$ python3 -q
>>> import numpy as np
>>> np.set_printoptions(precision=1, suppress=True, linewidth=120, legacy="1.25")
>>> M = np.tanh(np.array([[0.2, 1.5],
...     [-1.5, 0.8],
...     [0.2, 0.6],
...     [-1.6, 2.1],
...     [0.7, -0.4],
...     [-0.4, 1.9],
...     [0.4, -1.7],
...     [0.3, -0.4],
...     [0.3, 0.6],
...     [-0.3, 0.7],
...     [-0.4, -1.0],
...     [-0.7, 0.5],
...     [-0.6, -0.5],
...     [0.8, 2.2]]) @ np.array([[0.0, 0.3, 0.2], [0.7, 0.7, -0.3]]))
>>> M.round(1) + 0
array([[ 0.8,  0.8, -0.4],
       [ 0.5,  0.1, -0.5],
       [ 0.4,  0.4, -0.1],
       [ 0.9,  0.8, -0.7],
       [-0.3, -0.1,  0.3],
       [ 0.9,  0.8, -0.6],
       [-0.8, -0.8,  0.5],
       [-0.3, -0.2,  0.2],
       [ 0.4,  0.5, -0.1],
       [ 0.5,  0.4, -0.3],
       [-0.6, -0.7,  0.2],
       [ 0.3,  0.1, -0.3],
       [-0.3, -0.5,  0. ],
       [ 0.9,  0.9, -0.5]])
>>> q, vecs = np.linalg.qr(M[:, :1])[0], np.linalg.qr(M[:, 1:])[0]
>>> sigma = np.linalg.svd(q.T @ vecs, compute_uv=False)
>>> np.degrees(np.arccos(sigma.clip(0, 1)))
array([4.3])
>>> print(sigma)
[1.]
>>> E = np.load("out3.npy")
>>> E
array([[0, 0, 0, 2],
       [2, 0, 0, 0],
       [0, 2, 0, 0],
       [0, 0, 2, 0]])
>>> np.linalg.norm(E, axis=0)
array([2., 2., 2., 2.])
>>> np.linalg.pinv(E)
array([[0. , 0.5, 0. , 0. ],
       [0. , 0. , 0.5, 0. ],
       [0. , 0. , 0. , 0.5],
       [0.5, 0. , 0. , 0. ]])
>>> np.linalg.eigvals(E)
array([-2.+0.j,  0.+2.j,  0.-2.j,  2.+0.j])
>>> round(np.linalg.eigvals(E).sum().real, 1)
0.0
>>> np.einsum("ii->", E)
0
>>> A = np.array([[8, 9, 8, 9], [1, 7, 1, 7], [8, 9, 8, 9], [1, 7, 1, 7]])
>>> # column 2 repeats column 0
>>> np.linalg.cond(A) > 100
True
>>> P = np.triu(np.array([[0, 2, -5, 3], [-4, 0, 4, 1], [-5, 5, -5, -3], [4, -4, -4, 0]]), 1) + np.eye(4)
>>> A2 = P @ A @ np.linalg.inv(P)
>>> np.round(np.linalg.det(A2), 1)
-0.0
>>> np.round(np.poly(A2), 1) + 0
array([  1., -30., 188.,   0.,   0.])
>>> print(np.trace(A2), np.trace(A))
30.0 30
>>> A2 = np.array([[1, 1, 0], [1, 1, 3], [2, 2, 0]])
>>> W0 = np.triu(A2, 1)
>>> W0
array([[0, 1, 0],
       [0, 0, 3],
       [0, 0, 0]])
>>> # triangular, det is the product of the diagonal
>>> rng = np.random.default_rng(510939)
>>> idx = rng.permutation(3)
>>> idx
array([1, 2, 0])
>>> A2 = W0[idx][:, idx]
>>> A2
array([[0, 3, 0],
       [0, 0, 0],
       [1, 0, 0]])
>>> round(np.linalg.det(A2), 1), np.round(np.linalg.det(W0[idx]), 1)
(0.0, 0.0)
>>> np.trace(A2)
0
